$ ipython --no-banner

In [1]: import numpy as np

In [2]: import numpy.linalg as la

In [3]: np.set_printoptions(precision=2, suppress=True, linewidth=160)

In [4]: m1 = np.loadtxt("block9.csv", delimiter=",")

In [5]: m1
Out[5]: 
array([[ -6.33,  -2.21,  -2.99,   0.68, -11.3 ],
       [  1.51,   0.31,  -2.23,  -0.22,  -2.1 ],
       [ -9.99,   0.4 ,  -2.77,  -0.97,  -3.03],
       [-22.34,  -2.67,  -1.65,   0.32,  -1.08],
       [ 13.65,  -0.15,   3.69,  -0.55,   8.48],
       [ -7.04,  -0.64,  -2.89,  -0.72,   4.12],
       [ -9.44,   0.03,   0.27,   0.05,  -2.13],
       [ 12.96,   0.58,  -0.1 ,  -0.13,  -1.51],
       [-15.77,   0.34,  -0.01,   0.81,   2.82],
       [ 18.88,   1.5 ,   0.68,   0.04,  -5.54],
       [  3.33,   0.4 ,  -0.63,   0.4 ,   2.39],
       [  4.41,   0.34,   0.89,   0.2 ,  -7.84],
       [-17.4 ,   1.56,  -1.77,  -0.12,  -4.27],
       [ 12.32,  -0.5 ,   1.15,   0.05,  -3.11],
       [  1.2 ,   1.98,   0.27,   0.39,   2.02],
       [  6.27,  -2.34,   5.85,  -0.51,   3.32],
       [  7.07,  -0.15,  -0.87,   0.72,  -2.46],
       [ -2.48,  -0.67,  -0.6 ,   1.17,  -8.82],
       [  0.01,  -0.28,   3.92,  -0.04,  -2.45],
       [ -9.2 ,   1.67,   2.28,   0.4 ,  -3.32],
       [  0.29,  -0.2 ,   3.6 ,   0.13, -12.39],
       [ -4.38,   1.41,   0.76,   0.33,   6.02],
       [ -8.83,  -0.76,   1.07,   1.51,  -3.57],
       [-10.48,   2.76,  -0.15,   0.23,  -4.71],
       [  5.06,  -2.67,  -2.42,   1.16,  -1.77],
       [  8.74,   1.61,  -2.43,  -1.3 ,   5.26],
       [ 14.43,   0.66,   4.23,   0.46,   5.57],
       [-11.05,   0.3 ,  -0.29,  -0.34,   3.67],
       [ 24.43,  -2.31,   2.42,   0.  ,   2.06],
       [ -6.71,  -0.27,  -1.63,   0.  ,   1.9 ],
       [  1.33,   0.96,  -2.2 ,  -0.94,  12.9 ],
       [ -3.5 ,   0.27,   0.15,  -0.37,   6.8 ],
       [-36.61,  -0.68,  -1.06,   1.06,  -9.6 ],
       [ 13.24,  -1.57,   3.26,  -0.79,   5.77],
       [ 13.04,  -0.39,  -0.62,   0.93,   2.49],
       [  5.49,  -0.11,  -2.41,  -0.54,   8.48],
       [ -6.67,  -0.41,  -0.9 ,  -0.6 ,  -6.85],
       [  6.69,   0.86,  -3.17,  -0.13,   3.41],
       [ -4.87,   0.5 ,   0.01,  -0.19,   1.94]])

In [6]: P = m1 @ la.solve(m1.T @ m1, m1.T)

In [7]: la.matrix_rank(np.eye(39) - P)
Out[7]: np.int64(34)

In [8]: np.round(np.trace(P), 2)
Out[8]: np.float64(5.0)

In [9]: np.allclose(P @ P, P)
Out[9]: True

In [10]: np.round(la.eigvalsh(P), 2) + 0
Out[10]: 
array([0., 0., 0., 0., 0., 0., 0., 0., 0., 0., 0., 0., 0., 0., 0., 0., 0., 0., 0., 0., 0., 0., 0., 0., 0., 0., 0., 0., 0., 0., 0., 0., 0., 0., 1., 1., 1., 1.,
       1.])

In [11]: W = np.array([[-2, -3, 2, 2, 3],
    ...:     [0, 3, -3, -2, -1],
    ...:     [1, 3, 1, -2, -2],
    ...:     [-2, -1, 3, 2, 3],
    ...:     [1, 3, -3, 2, 1]])

In [12]: c = np.array([0, 3, 0, 1, 3])

In [13]: act = np.maximum(m1 @ W + c, 0)

In [14]: la.matrix_rank(act)
Out[14]: np.int64(5)

In [15]: (act > 0).mean(axis=0)
Out[15]: array([0.46, 0.51, 0.49, 0.54, 0.49])

In [16]: cent = np.array([[-2, 3, 2], [-1, 2, 0], [3, 2, -3], [0, -2, -2], [1, 1, 3]])

In [17]: (act @ cent).round(6).argmax(axis=1)
Out[17]: array([0, 0, 1, 1, 0, 1, 1, 0, 1, 0, 2, 0, 1, 0, 1, 0, 0, 0, 1, 1, 0, 1, 1, 1, 0, 2, 0, 1, 0, 1, 1, 1, 1, 0, 0, 2, 1, 2, 1])

In [18]: W @ cent
Out[18]: 
array([[ 16,  -9,  -5],
       [-13,   3,  10],
       [ -4,  13,  -3],
       [ 17,  -3,  -8],
       [-13,   0,  10]])
